In [1]: import numpy as np

In [2]: np.set_printoptions(precision=1, suppress=True, linewidth=200)

In [3]: tidy = lambda a: np.round(a, 1) + 0

In [4]: data = np.loadtxt("sample6.csv", delimiter=",")

In [5]: data
Out[5]: 
array([[8., 4., 2., 4., 4., 2., 4., 2., 0., 4., 0., 4., 2., 2.],
       [4., 8., 2., 4., 4., 2., 4., 2., 0., 4., 0., 4., 2., 2.],
       [2., 2., 5., 2., 2., 1., 2., 1., 0., 2., 0., 2., 1., 1.],
       [4., 4., 2., 8., 4., 2., 4., 2., 0., 4., 0., 4., 2., 2.],
       [4., 4., 2., 4., 8., 2., 4., 2., 0., 4., 0., 4., 2., 2.],
       [2., 2., 1., 2., 2., 5., 2., 1., 0., 2., 0., 2., 1., 1.],
       [4., 4., 2., 4., 4., 2., 8., 2., 0., 4., 0., 4., 2., 2.],
       [2., 2., 1., 2., 2., 1., 2., 5., 0., 2., 0., 2., 1., 1.],
       [0., 0., 0., 0., 0., 0., 0., 0., 4., 0., 0., 0., 0., 0.],
       [4., 4., 2., 4., 4., 2., 4., 2., 0., 8., 0., 4., 2., 2.],
       [0., 0., 0., 0., 0., 0., 0., 0., 0., 0., 4., 0., 0., 0.],
       [4., 4., 2., 4., 4., 2., 4., 2., 0., 4., 0., 8., 2., 2.],
       [2., 2., 1., 2., 2., 1., 2., 1., 0., 2., 0., 2., 5., 1.],
       [2., 2., 1., 2., 2., 1., 2., 1., 0., 2., 0., 2., 1., 5.]])

In [6]: rng = np.random.default_rng(363300)

In [7]: z = rng.permutation(14)

In [8]: z
Out[8]: array([ 4,  0, 11, 13,  2,  1,  8,  9,  3,  7,  5, 12,  6, 10])

In [9]: other = data[z][:, z]

In [10]: np.trace(other)
Out[10]: np.float64(89.0)

In [11]: r0, r1 = data[0], data[10]

In [12]: r0 @ r0
Out[12]: np.float64(180.0)

In [13]: pr = (r0 @ r1) / (r0 @ r0) * r0

In [14]: tidy(np.linalg.norm(r0 + r1) ** 2 + np.linalg.norm(r0 - r1) ** 2)
Out[14]: np.float64(392.0)

In [15]: (r1 - pr) @ r0
Out[15]: np.float64(0.0)

In [16]: m1 = np.load("out3.npy")

In [17]: m1
Out[17]: 
array([[ -0.9,  -0.1,   1.7,  -1.1,  -1. ,   0.7,   0. ,  -1.6,  -0.7,  -0.9,   0.1,   0.8, -40. ,  -1.1],
       [ -0.1,   0.7,  -1.1,   0.8,   1.4,  -0.9,   0.4,  -0.1,   0.2,  -0.8,   0.1,  -0.7,  10. ,  -0.1],
       [ -1.3,  -0.3,  -1.1,  -0.5,   0.4,  -0.5,  -0.1,   0.5,  -0.2,   0.5,  -0.8,  -0.2,  10. ,   0.1],
       [  0.5,  -1.5,   0.7,  -0.7,   1.1,  -0.7,  -1.5,  -0.4,  -1. ,  -1.6,   0.5,   0.1, -10. ,   0.1],
       [  0.7,   1.2,   1.4,  -0.4,   0.3,   0.8,   0.1,  -1.2,   0. ,   0. ,  -1.3,   1.3, -28. ,   0.3],
       [  0.8,   1.9,  -1. ,   1.1,   1.3,   0.8,   0.1,   0.1,   0.7,  -0.8,  -0.5,   0.1,  16. ,  -0.3]])

In [18]: [round(float(x), 1) for x in np.linalg.svd(m1, compute_uv=False)[:3]]
Out[18]: [54.4, 3.9, 3.2]

In [19]: np.argsort(-np.linalg.norm(m1, axis=0).round(6), kind="stable")[:3]
Out[19]: array([12,  2,  1])

In [20]: C2 = m1.T @ m1

In [21]: tidy(np.linalg.eigvalsh(C2)[::-1])
Out[21]: array([2959.9,   15.2,   10.4,    4.4,    3.5,    1.5,    0. ,    0. ,    0. ,    0. ,    0. ,    0. ,    0. ,    0. ])

In [22]: tidy(np.trace(C2)), tidy((m1 ** 2).sum())
Out[22]: (np.float64(2994.9), np.float64(2994.9))

In [23]: np.linalg.matrix_rank(C2)
Out[23]: np.int64(6)

In [24]: Uu, s = np.linalg.svd(m1)
ValueError: too many values to unpack (expected 2)


In [25]: Uu, s, VT = np.linalg.svd(m1, full_matrices=False)

In [26]: (s > 1e-8).sum()
Out[26]: np.int64(6)

In [27]: tidy(s)
Out[27]: array([54.4,  3.9,  3.2,  2.1,  1.9,  1.2])

In [28]: x = np.array([1, -2, -2, -3, 1, -3, 3, -2, 1, 1, -1, 2, -3, 0])

In [29]: tidy(m1 @ np.ones(14))
Out[29]: array([-44.1,   9.8,   6.5, -14.4, -24.8,  20.3])

In [30]: other = m1 + rng.integers(-2, 3, (6, 1)) @ rng.integers(-2, 3, (1, 14))

In [31]: tidy(other)
Out[31]: 
array([[ -2.9,  -1.1,   0.7,  -0.1,   0. ,   1.7,   2. ,  -2.6,   0.3,  -2.9,   0.1,   1.8, -42. ,  -1.1],
       [  3.9,   2.7,   0.9,  -1.2,  -0.6,  -2.9,  -3.6,   1.9,  -1.8,   3.2,   0.1,  -2.7,  14. ,  -0.1],
       [ -5.3,  -2.3,  -3.1,   1.5,   2.4,   1.5,   3.9,  -1.5,   1.8,  -3.5,  -0.8,   1.8,   6. ,   0.1],
       [  4.5,   0.5,   2.7,  -2.7,  -0.9,  -2.7,  -5.5,   1.6,  -3. ,   2.4,   0.5,  -1.9,  -6. ,   0.1],
       [  0.7,   1.2,   1.4,  -0.4,   0.3,   0.8,   0.1,  -1.2,   0. ,   0. ,  -1.3,   1.3, -28. ,   0.3],
       [  0.8,   1.9,  -1. ,   1.1,   1.3,   0.8,   0.1,   0.1,   0.7,  -0.8,  -0.5,   0.1,  16. ,  -0.3]])

In [32]: tidy(other - m1)
Out[32]: 
array([[-2., -1., -1.,  1.,  1.,  1.,  2., -1.,  1., -2.,  0.,  1., -2.,  0.],
       [ 4.,  2.,  2., -2., -2., -2., -4.,  2., -2.,  4.,  0., -2.,  4.,  0.],
       [-4., -2., -2.,  2.,  2.,  2.,  4., -2.,  2., -4.,  0.,  2., -4.,  0.],
       [ 4.,  2.,  2., -2., -2., -2., -4.,  2., -2.,  4.,  0., -2.,  4.,  0.],
       [ 0.,  0.,  0.,  0.,  0.,  0.,  0.,  0.,  0.,  0.,  0.,  0.,  0.,  0.],
       [ 0.,  0.,  0.,  0.,  0.,  0.,  0.,  0.,  0.,  0.,  0.,  0.,  0.,  0.]])

In [33]: feats = np.loadtxt("dump.csv", delimiter=",")

In [34]: feats
Out[34]: 
array([[ 1. ,  0. ,  0. ,  0. ,  0. ,  0. ,  0. ,  0. ,  0. ,  0. ,  0. ],
       [ 0. ,  0.8,  0. ,  0. ,  0. ,  0. ,  0. ,  0. ,  0. ,  0. ,  0.6],
       [ 0. ,  0. ,  1. ,  0. ,  0. ,  0. ,  0. ,  0. ,  0. ,  0. ,  0. ],
       [ 0. ,  0. ,  0. ,  1. ,  0. ,  0. ,  0. ,  0. ,  0. ,  0. ,  0. ],
       [ 0. ,  0. ,  0. ,  0. ,  1. ,  0. ,  0. ,  0. ,  0. ,  0. ,  0. ],
       [ 0. ,  0. ,  0. ,  0. ,  0. ,  1. ,  0. ,  0. ,  0. ,  0. ,  0. ],
       [ 0. ,  0. ,  0. ,  0. ,  0. ,  0. ,  1. ,  0. ,  0. ,  0. ,  0. ],
       [ 0. ,  0. ,  0. ,  0. ,  0. ,  0. ,  0. ,  1. ,  0. ,  0. ,  0. ],
       [ 0. ,  0. ,  0. ,  0. ,  0. ,  0. ,  0. ,  0. ,  1. ,  0. ,  0. ],
       [ 0. ,  0. ,  0. ,  0. ,  0. ,  0. ,  0. ,  0. ,  0. ,  1. ,  0. ],
       [ 0. , -0.6,  0. ,  0. ,  0. ,  0. ,  0. ,  0. ,  0. ,  0. ,  0.8]])

In [35]: z = rng.permutation(11)

In [36]: other = feats[:, z] * rng.choice([-1, 1], 11)

In [37]: other
Out[37]: 
array([[-0. ,  0. ,  1. , -0. ,  0. , -0. ,  0. ,  0. , -0. , -0. , -0. ],
       [-0. ,  0. ,  0. , -0. ,  0. , -0. ,  0. ,  0.8, -0. , -0. , -0.6],
       [-0. ,  0. ,  0. , -1. ,  0. , -0. ,  0. ,  0. , -0. , -0. , -0. ],
       [-0. ,  0. ,  0. , -0. ,  1. , -0. ,  0. ,  0. , -0. , -0. , -0. ],
       [-0. ,  1. ,  0. , -0. ,  0. , -0. ,  0. ,  0. , -0. , -0. , -0. ],
       [-0. ,  0. ,  0. , -0. ,  0. , -0. ,  1. ,  0. , -0. , -0. , -0. ],
       [-0. ,  0. ,  0. , -0. ,  0. , -0. ,  0. ,  0. , -0. , -1. , -0. ],
       [-1. ,  0. ,  0. , -0. ,  0. , -0. ,  0. ,  0. , -0. , -0. , -0. ],
       [-0. ,  0. ,  0. , -0. ,  0. , -1. ,  0. ,  0. , -0. , -0. , -0. ],
       [-0. ,  0. ,  0. , -0. ,  0. , -0. ,  0. ,  0. , -1. , -0. , -0. ],
       [-0. ,  0. ,  0. , -0. ,  0. , -0. ,  0. , -0.6, -0. , -0. , -0.8]])

In [38]: Uu, _, VT = np.linalg.svd(feats.T @ other)

In [39]: tidy(Uu @ VT)
Out[39]: 
array([[ 0.,  0.,  1.,  0.,  0.,  0.,  0.,  0.,  0.,  0.,  0.],
       [ 0.,  0.,  0.,  0.,  0.,  0.,  0.,  1.,  0.,  0.,  0.],
       [ 0.,  0.,  0., -1.,  0.,  0.,  0.,  0.,  0.,  0.,  0.],
       [ 0.,  0.,  0.,  0.,  1.,  0.,  0.,  0.,  0.,  0.,  0.],
       [ 0.,  1.,  0.,  0.,  0.,  0.,  0.,  0.,  0.,  0.,  0.],
       [ 0.,  0.,  0.,  0.,  0.,  0.,  1.,  0.,  0.,  0.,  0.],
       [ 0.,  0.,  0.,  0.,  0.,  0.,  0.,  0.,  0., -1.,  0.],
       [-1.,  0.,  0.,  0.,  0.,  0.,  0.,  0.,  0.,  0.,  0.],
       [ 0.,  0.,  0.,  0.,  0., -1.,  0.,  0.,  0.,  0.,  0.],
       [ 0.,  0.,  0.,  0.,  0.,  0.,  0.,  0., -1.,  0.,  0.],
       [ 0.,  0.,  0.,  0.,  0.,  0.,  0.,  0.,  0.,  0., -1.]])

In [40]: z
Out[40]: array([ 7,  4,  0,  2,  3,  8,  5,  1,  9,  6, 10])

In [41]: tidy(np.linalg.lstsq(feats, other)[0])
Out[41]: 
array([[ 0.,  0.,  1.,  0.,  0.,  0.,  0.,  0.,  0.,  0.,  0.],
       [ 0.,  0.,  0.,  0.,  0.,  0.,  0.,  1.,  0.,  0.,  0.],
       [ 0.,  0.,  0., -1.,  0.,  0.,  0.,  0.,  0.,  0.,  0.],
       [ 0.,  0.,  0.,  0.,  1.,  0.,  0.,  0.,  0.,  0.,  0.],
       [ 0.,  1.,  0.,  0.,  0.,  0.,  0.,  0.,  0.,  0.,  0.],
       [ 0.,  0.,  0.,  0.,  0.,  0.,  1.,  0.,  0.,  0.,  0.],
       [ 0.,  0.,  0.,  0.,  0.,  0.,  0.,  0.,  0., -1.,  0.],
       [-1.,  0.,  0.,  0.,  0.,  0.,  0.,  0.,  0.,  0.,  0.],
       [ 0.,  0.,  0.,  0.,  0., -1.,  0.,  0.,  0.,  0.,  0.],
       [ 0.,  0.,  0.,  0.,  0.,  0.,  0.,  0., -1.,  0.,  0.],
       [ 0.,  0.,  0.,  0.,  0.,  0.,  0.,  0.,  0.,  0., -1.]])
